In [1]: import numpy as np

In [2]: from numpy import linalg as LA

In [3]: np.set_printoptions(suppress=True, linewidth=140)

In [4]: A = np.loadtxt("x.csv", delimiter=",")

In [5]: A.round(2)
Out[5]: 
array([[0.21, 0.21, 0.35],
       [0.21, 0.21, 0.35],
       [0.35, 0.35, 0.58]])

In [6]: w, evecs = LA.eigh(A)

In [7]: (w > 1e-8).sum(), (w < -1e-8).sum()
Out[7]: (np.int64(1), np.int64(0))

In [8]: np.round(evecs @ np.diag(w) @ evecs.T, 2)
Out[8]: 
array([[0.21, 0.21, 0.35],
       [0.21, 0.21, 0.35],
       [0.35, 0.35, 0.58]])

In [9]: print(w.round(2) + 0)
[0. 0. 1.]

In [10]: np.round(LA.eigvalsh(A @ A), 2) + 0
Out[10]: array([0., 0., 1.])

In [11]: np.round(LA.svd(A, compute_uv=False), 2) + 0
Out[11]: array([1., 0., 0.])

In [12]: F = np.load("m.npy")

In [13]: F
Out[13]: 
array([[ 0, -3,  2,  3,  1,  3,  3],
       [ 0,  0, -1, -1, -2,  0,  3],
       [ 0,  0,  0,  3,  1, -1, -1],
       [ 0,  0,  0,  0,  2, -3, -2],
       [ 0,  0,  0,  0,  0,  3, -3],
       [ 0,  0,  0,  0,  0,  0,  0],
       [ 0,  0,  0,  0,  0,  0,  0]])

In [14]: w, evecs = LA.eigh(A)

In [15]: vec = np.array([4, 4, 3])

In [16]: round(vec @ A @ vec, 2)
Out[16]: np.float64(35.37)

In [17]: np.round(evecs * np.abs(w) @ evecs.T, 2)
Out[17]: 
array([[0.21, 0.21, 0.35],
       [0.21, 0.21, 0.35],
       [0.35, 0.35, 0.58]])

In [18]: round(float(np.abs(A).sum(axis=1).max()), 2), np.abs(w).max()
Out[18]: (1.28, np.float64(1.0))

In [19]: round(float(vec @ A @ vec / (vec @ vec)), 2), round(w[0], 2), w[-1]
Out[19]: (0.86, np.float64(-0.0), np.float64(1.0))

In [20]: proj = np.triu(np.array([[4, -3, 2], [7, -7, 9], [-7, -2, 7]]), 1) + np.eye(3)

In [21]: A2 = proj @ A @ LA.inv(proj)

In [22]: round(LA.det(A2), 2)
Out[22]: np.float64(-0.0)

In [23]: A2.round(2)
Out[23]: 
array([[   0.28,    1.12,  -10.14],
       [   3.35,   13.4 , -121.67],
       [   0.35,    1.4 ,  -12.67]])

In [24]: LA.matrix_rank(A2)
Out[24]: np.int64(1)

In [25]: np.round(proj @ A - A @ proj, 2)
Out[25]: 
array([[ 0.07,  0.7 , -2.19],
       [ 3.14,  3.77,  2.93],
       [ 0.  ,  1.05, -3.84]])

In [26]: r = LA.matrix_rank(F)

In [27]: r
Out[27]: np.int64(5)

In [28]: ns = LA.svd(F)[2][r:].T

In [29]: [int(LA.matrix_rank(F[:, :j + 1])) for j in range(7)]
Out[29]: [0, 1, 2, 3, 4, 5, 5]

In [30]: ns.shape
Out[30]: (7, 2)

In [31]: np.round(F @ ns, 2) + 0
Out[31]: 
array([[0., 0.],
       [0., 0.],
       [0., 0.],
       [0., 0.],
       [0., 0.],
       [0., 0.],
       [0., 0.]])

In [32]: print(LA.matrix_rank(F.T @ F), LA.matrix_rank(F @ F.T))
5 5

In [33]: W0 = np.loadtxt("dump.csv", delimiter=",")

In [34]: W0
Out[34]: 
array([[-2.29, -0.19, -2.16,  3.13, -1.81,  1.17,  3.38],
       [-0.89,  0.87, -1.26,  0.31, -0.61, -1.19, -3.2 ],
       [ 2.78, -1.56,  3.42, -2.08,  2.02,  1.7 ,  4.46],
       [-0.56, -0.02, -0.54,  0.74, -0.44,  0.24,  0.7 ],
       [ 0.56,  0.02,  0.54, -0.74,  0.44, -0.24, -0.7 ],
       [ 0.24, -0.28,  0.36, -0.04,  0.16,  0.4 ,  1.08],
       [-2.68,  1.78, -3.42,  1.74, -1.92, -2.12, -5.62],
       [-0.59, -0.49, -0.36,  1.23, -0.51,  1.07,  2.98],
       [-2.43,  1.32, -2.97,  1.86, -1.77, -1.41, -3.69],
       [-0.97,  0.29, -1.08,  0.97, -0.73, -0.15, -0.34],
       [ 1.59, -0.34,  1.71, -1.72,  1.21,  0.01, -0.09]])

In [35]: print(np.unique(W0.round(6), axis=0).shape)
(11, 7)

In [36]: np.allclose(W0[:-1].T @ LA.lstsq(W0[:-1].T, W0[-1])[0], W0[-1])
Out[36]: True

In [37]: round(np.trace(LA.pinv(W0) @ W0), 2)
Out[37]: np.float64(2.0)

In [38]: r = LA.matrix_rank(W0)

In [39]: r
Out[39]: np.int64(2)

In [40]: ns = LA.svd(W0)[2][r:].T

In [41]: ns.shape
Out[41]: (7, 5)

In [42]: [int(LA.matrix_rank(W0[:i])) for i in range(1, len(W0) + 1)]
Out[42]: [1, 2, 2, 2, 2, 2, 2, 2, 2, 2, 2]

In [43]: LA.matrix_rank(W0.T @ W0), LA.matrix_rank(W0 @ W0.T)
Out[43]: (np.int64(2), np.int64(2))

In [44]: LA.matrix_rank(W0, rtol=0.1)
Out[44]: np.int64(2)

In [45]: print(np.round(LA.norm(W0, 2) / LA.norm(W0), 2))
0.87

In [46]: [round(float(x), 2) for x in LA.svd(W0, compute_uv=False)[:3]]
Out[46]: [13.43, 7.68, 0.0]

In [47]: Uu, sv, VT = LA.svd(W0, full_matrices=False)

In [48]: Uu.shape, sv.shape, VT.shape
Out[48]: ((11, 7), (7,), (7, 7))

In [49]: np.round(np.abs(VT[0]), 2)
Out[49]: array([0.37, 0.22, 0.46, 0.26, 0.27, 0.24, 0.64])

In [50]: sv.round(2) + 0
Out[50]: array([13.43,  7.68,  0.  ,  0.  ,  0.  ,  0.  ,  0.  ])

In [51]: print(np.abs(Uu[:, 0]).round(6).argmax())
6

In [52]: (sv > 1e-8).sum()
Out[52]: np.int64(2)

In [53]: mat = np.loadtxt("run3.csv", delimiter=",")

In [54]: mat
Out[54]: 
array([[0., 0., 0., 1., 0., 0., 0., 0., 0., 0., 0.],
       [0., 0., 0., 0., 1., 0., 1., 0., 0., 0., 0.],
       [0., 0., 0., 0., 0., 0., 1., 1., 0., 0., 0.],
       [1., 0., 0., 0., 0., 0., 0., 0., 0., 0., 1.],
       [0., 1., 0., 0., 0., 0., 0., 0., 0., 0., 0.],
       [0., 0., 0., 0., 0., 0., 1., 1., 0., 1., 0.],
       [0., 1., 1., 0., 0., 1., 0., 0., 0., 0., 1.],
       [0., 0., 1., 0., 0., 1., 0., 0., 0., 0., 0.],
       [0., 0., 0., 0., 0., 0., 0., 0., 0., 0., 0.],
       [0., 0., 0., 0., 0., 1., 0., 0., 0., 0., 0.],
       [0., 0., 0., 1., 0., 0., 1., 0., 0., 0., 0.]])

In [55]: w, evecs = LA.eigh(mat)

In [56]: np.round(LA.svd(mat, compute_uv=False), 2) + 0
Out[56]: array([2.44, 2.44, 1.46, 1.46, 1.16, 1.16, 0.65, 0.65, 0.37, 0.37, 0.  ])

In [57]: print(np.abs(evecs[:, -1]).round(6).argmax())
6

In [58]: np.unique(w.round(6) + 0, return_counts=True)[1]
Out[58]: array([1, 1, 1, 1, 1, 1, 1, 1, 1, 1, 1])

In [59]: w.round(2) + 0
Out[59]: array([-2.44, -1.46, -1.16, -0.65, -0.37,  0.  ,  0.37,  0.65,  1.16,  1.46,  2.44])

In [60]: np.round(np.abs(evecs[:, -1]), 2)
Out[60]: array([0.06, 0.28, 0.37, 0.14, 0.11, 0.44, 0.57, 0.33, 0.  , 0.18, 0.29])

In [61]: np.round(evecs @ np.diag(w) @ evecs.T, 2) + 0
Out[61]: 
array([[0., 0., 0., 1., 0., 0., 0., 0., 0., 0., 0.],
       [0., 0., 0., 0., 1., 0., 1., 0., 0., 0., 0.],
       [0., 0., 0., 0., 0., 0., 1., 1., 0., 0., 0.],
       [1., 0., 0., 0., 0., 0., 0., 0., 0., 0., 1.],
       [0., 1., 0., 0., 0., 0., 0., 0., 0., 0., 0.],
       [0., 0., 0., 0., 0., 0., 1., 1., 0., 1., 0.],
       [0., 1., 1., 0., 0., 1., 0., 0., 0., 0., 1.],
       [0., 0., 1., 0., 0., 1., 0., 0., 0., 0., 0.],
       [0., 0., 0., 0., 0., 0., 0., 0., 0., 0., 0.],
       [0., 0., 0., 0., 0., 1., 0., 0., 0., 0., 0.],
       [0., 0., 0., 1., 0., 0., 1., 0., 0., 0., 0.]])
